>>> import numpy as np
>>> np.set_printoptions(precision=2, suppress=True, linewidth=160)
>>> feats = np.load("mat.npy")
>>> feats
array([[ 0.,  0.,  0.,  0.,  0.,  0., -1.,  0.,  1., -1.,  3.],
       [ 0.,  0.,  0.,  0.,  0.,  0.,  0.,  0., -1.,  2.,  0.],
       [ 0.,  0.,  0.,  0.,  0.,  0.,  3.,  2.,  3., -2.,  2.],
       [ 0.,  0.,  0.,  0.,  0.,  0., -3.,  2., -2., -3.,  3.],
       [ 0.,  0.,  0.,  0.,  0.,  0.,  1., -2., -2., -2., -1.],
       [ 0.,  0.,  0.,  0.,  0.,  0., -2., -1.,  0., -1., -3.],
       [-1.,  0.,  3., -3.,  1., -2.,  0.,  0.,  0.,  0.,  0.],
       [ 0.,  0.,  2.,  2., -2., -1.,  0.,  0.,  0.,  0.,  0.],
       [ 1., -1.,  3., -2., -2.,  0.,  0.,  0.,  0.,  0.,  0.],
       [-1.,  2., -2., -3., -2., -1.,  0.,  0.,  0.,  0.,  0.],
       [ 3.,  0.,  2.,  3., -1., -3.,  0.,  0.,  0.,  0.,  0.]])
>>> [round(float(x), 2) for x in np.linalg.svd(feats, compute_uv=False)[:3]]
[6.91, 6.91, 5.93]
>>> np.all(np.linalg.eigvalsh(feats) > 0)
np.False_
>>> [round(float(np.linalg.det(feats[:i, :i])), 2) + 0 for i in range(1, 12)]
[0.0, 0.0, 0.0, 0.0, 0.0, 0.0, 0.0, 0.0, 0.0, 0.0, 0.0]
>>> np.round(np.linalg.eigvalsh(feats).min(), 2)
np.float64(-6.91)
>>> f, r1 = feats[4], feats[9]
>>> f @ r1
np.float64(0.0)
>>> f @ f
np.float64(14.0)
>>> p = (f @ r1) / (f @ f) * f
>>> round(float(np.linalg.norm(f + r1) ** 2 + np.linalg.norm(f - r1) ** 2), 2)
74.0
>>> (r1 - p) @ f
np.float64(0.0)
>>> np.outer(f, r1)
array([[-0.,  0., -0., -0., -0., -0.,  0.,  0.,  0.,  0.,  0.],
       [-0.,  0., -0., -0., -0., -0.,  0.,  0.,  0.,  0.,  0.],
       [-0.,  0., -0., -0., -0., -0.,  0.,  0.,  0.,  0.,  0.],
       [-0.,  0., -0., -0., -0., -0.,  0.,  0.,  0.,  0.,  0.],
       [-0.,  0., -0., -0., -0., -0.,  0.,  0.,  0.,  0.,  0.],
       [-0.,  0., -0., -0., -0., -0.,  0.,  0.,  0.,  0.,  0.],
       [-1.,  2., -2., -3., -2., -1.,  0.,  0.,  0.,  0.,  0.],
       [ 2., -4.,  4.,  6.,  4.,  2., -0., -0., -0., -0., -0.],
       [ 2., -4.,  4.,  6.,  4.,  2., -0., -0., -0., -0., -0.],
       [ 2., -4.,  4.,  6.,  4.,  2., -0., -0., -0., -0., -0.],
       [ 1., -2.,  2.,  3.,  2.,  1., -0., -0., -0., -0., -0.]])
>>> p
array([ 0.,  0.,  0.,  0.,  0.,  0.,  0., -0., -0., -0., -0.])
>>> left, s, VT = np.linalg.svd(feats)
>>> s.round(2) + 0
array([6.91, 6.91, 5.93, 5.93, 3.95, 3.95, 2.97, 2.97, 1.93, 1.93, 0.  ])
>>> A2 = left[:, :10] @ np.diag(s[:10]) @ VT[:10]
>>> np.linalg.matrix_rank(feats, rtol=0.05)
np.int64(10)
>>> A2.round(2) + 0
array([[ 0.,  0.,  0.,  0.,  0.,  0., -1.,  0.,  1., -1.,  3.],
       [ 0.,  0.,  0.,  0.,  0.,  0.,  0.,  0., -1.,  2.,  0.],
       [ 0.,  0.,  0.,  0.,  0.,  0.,  3.,  2.,  3., -2.,  2.],
       [ 0.,  0.,  0.,  0.,  0.,  0., -3.,  2., -2., -3.,  3.],
       [ 0.,  0.,  0.,  0.,  0.,  0.,  1., -2., -2., -2., -1.],
       [ 0.,  0.,  0.,  0.,  0.,  0., -2., -1.,  0., -1., -3.],
       [-1.,  0.,  3., -3.,  1., -2.,  0.,  0.,  0.,  0.,  0.],
       [ 0.,  0.,  2.,  2., -2., -1.,  0.,  0.,  0.,  0.,  0.],
       [ 1., -1.,  3., -2., -2.,  0.,  0.,  0.,  0.,  0.,  0.],
       [-1.,  2., -2., -3., -2., -1.,  0.,  0.,  0.,  0.,  0.],
       [ 3.,  0.,  2.,  3., -1., -3.,  0.,  0.,  0.,  0.,  0.]])
>>> np.linalg.matrix_rank(A2)
np.int64(10)
>>> round(float(np.linalg.norm(feats - A2, 2)), 2), round(s[10], 2)
(0.0, np.float64(0.0))
>>> A2 = np.array([[3, 3, 3, -2], [0, -5, 2, 5], [-2, -4, -1, 0], [1, 5, 5, -2]])
>>> mat = np.triu(A2, 1)
>>> mat
array([[ 0,  3,  3, -2],
       [ 0,  0,  2,  5],
       [ 0,  0,  0,  0],
       [ 0,  0,  0,  0]])
>>> left, s, VT = np.linalg.svd(mat)
>>> s
array([5.55, 4.49, 0.  , 0.  ])
>>> A2 = left[:, :2] @ np.diag(s[:2]) @ VT[:2]
>>> np.linalg.matrix_rank(A2)
np.int64(2)
>>> A2.round(2) + 0
array([[ 0.,  3.,  3., -2.],
       [ 0.,  0.,  2.,  5.],
       [ 0.,  0.,  0.,  0.],
       [ 0.,  0.,  0.,  0.]])
>>> np.round(np.linalg.norm(mat - A2, 2), 2), s[2]
(np.float64(0.0), np.float64(0.0))
>>> np.linalg.matrix_rank(mat, rtol=0.05)
np.int64(2)
>>> np.linalg.matrix_power(mat, 4)
array([[0, 0, 0, 0],
       [0, 0, 0, 0],
       [0, 0, 0, 0],
       [0, 0, 0, 0]])
>>> (mat + mat.T) / 2
array([[ 0. ,  1.5,  1.5, -1. ],
       [ 1.5,  0. ,  1. ,  2.5],
       [ 1.5,  1. ,  0. ,  0. ],
       [-1. ,  2.5,  0. ,  0. ]])
>>> np.sort(np.abs(np.linalg.eigvals(mat)))
array([0., 0., 0., 0.])
>>> mat.inv()
Traceback (most recent call last):
  File "<python-input-36>", line 1, in <module>
    mat.inv()
    ^^^^^^^
AttributeError: 'numpy.ndarray' object has no attribute 'inv'
>>> np.round(np.abs(np.linalg.eigvals(mat)).max(), 2)
np.float64(0.0)
>>> np.allclose(mat, mat.T)
False
>>> np.linalg.determinant(mat)
Traceback (most recent call last):
  File "<python-input-39>", line 1, in <module>
    np.linalg.determinant(mat)
    ^^^^^^^^^^^^^^^^^^^^^
AttributeError: module 'numpy.linalg' has no attribute 'determinant'
>>> W = np.array([[4, 1, 4, 4, 4, 3],
...     [4, 2, 3, 2, 4, 4],
...     [0, 3, 1, 3, 5, 2],
...     [4, 1, 5, 2, 2, 5]])
>>> b = np.array([-1, 1, 0, -3, -3, 1])
>>> hid = np.maximum(mat @ W + b, 0)
>>> hid
array([[ 3, 14,  2,  8, 20,  9],
       [19, 12, 27, 13, 17, 30],
       [ 0,  1,  0,  0,  0,  1],
       [ 0,  1,  0,  0,  0,  1]])
>>> np.linalg.matrix_rank(hid)
np.int64(3)
>>> basis = np.array([[2, 1, 2], [1, 3, 2], [0, 3, 0], [2, 2, 3], [2, 2, 1], [0, 2, 2]])
>>> W @ basis
array([[25, 41, 32],
       [22, 39, 30],
       [19, 32, 24],
       [17, 40, 28]])
>>> np.linalg.eigvals(mat)
array([0., 0., 0., 0.])
>>> np.round(np.linalg.eigvals(mat).sum().real, 2)
np.float64(0.0)
>>> np.einsum("ii->", mat)
np.int64(0)
>>> round(np.linalg.det(2 * mat), 2), np.round(np.linalg.det(mat), 2)
(np.float64(0.0), np.float64(0.0))
>>> np.einsum("ij,ji->", mat, mat)
np.int64(0)
